$ python -q
>>> import numpy as np
>>> np.set_printoptions(suppress=True, linewidth=100)
>>> E = np.array([[4, 10, 6, 2, 10],
...     [10, 25, 15, 5, 25],
...     [6, 15, 9, 3, 15],
...     [2, 5, 3, 1, 5],
...     [10, 25, 15, 5, 25]])
>>> print([round(float(x), 3) for x in np.linalg.svd(E, compute_uv=False)[:3]])
[64.0, 0.0, 0.0]
>>> np.argsort(-np.linalg.norm(E, axis=0).round(6), kind="stable")[:3]
array([1, 4, 2])
>>> round(float(np.linalg.norm(E, 2) / np.linalg.norm(E)), 3)
1.0
>>> x = np.array([2, 1, 2, -1, -2])
>>> a = np.maximum(E @ x, 0)
>>> E * (a > 1e-9)[:, None]
array([[ 4, 10,  6,  2, 10],
       [10, 25, 15,  5, 25],
       [ 6, 15,  9,  3, 15],
       [ 2,  5,  3,  1,  5],
       [10, 25, 15,  5, 25]])
>>> np.round(np.tanh(E @ x), 3)
array([1.   , 1.   , 1.   , 0.999, 1.   ])
>>> np.flatnonzero(a > 1e-9)
array([0, 1, 2, 3, 4])
>>> np.linalg.lstsq(E[:-1].T, E[-1])[2]
np.int32(1)
>>> round(float(np.trace(np.linalg.pinv(E) @ E)), 3)
1.0
>>> np.unique(E.round(6), axis=0).shape
(4, 5)
>>> print(np.abs(np.diag(np.linalg.qr(E)[1])) > 1e-9)
[ True False False False False]
>>> rng = np.random.default_rng(394607)
>>> z = rng.permutation(5)
>>> z
array([3, 0, 2, 4, 1])
>>> B = E[z][:, z]
>>> np.diag(B)
array([ 1,  4,  9, 25, 25])
>>> print(np.round(np.sort(np.abs(np.linalg.eigvals(B))), 3) + 0)
[ 0.  0.  0.  0. 64.]
>>> np.trace(B)
np.int64(64)
>>> data = np.load("mat.npy")
>>> data.round(3)
array([[0.017, 0.051, 0.119],
       [0.051, 0.153, 0.356],
       [0.119, 0.356, 0.831]])
>>> print(np.linalg.cond(data) > 100)
True
>>> np.argsort(-np.linalg.norm(data, axis=0).round(6), kind="stable")[:3]
array([2, 1, 0])
>>> np.round(np.linalg.norm(data, 2) / np.linalg.norm(data), 3)
np.float64(1.0)
>>> [round(float(x), 3) for x in np.linalg.svd(data, compute_uv=False)[:3]]
[1.0, 0.0, 0.0]
>>> np.linalg.matrix_rank(data, rtol=0.1)
np.int64(1)
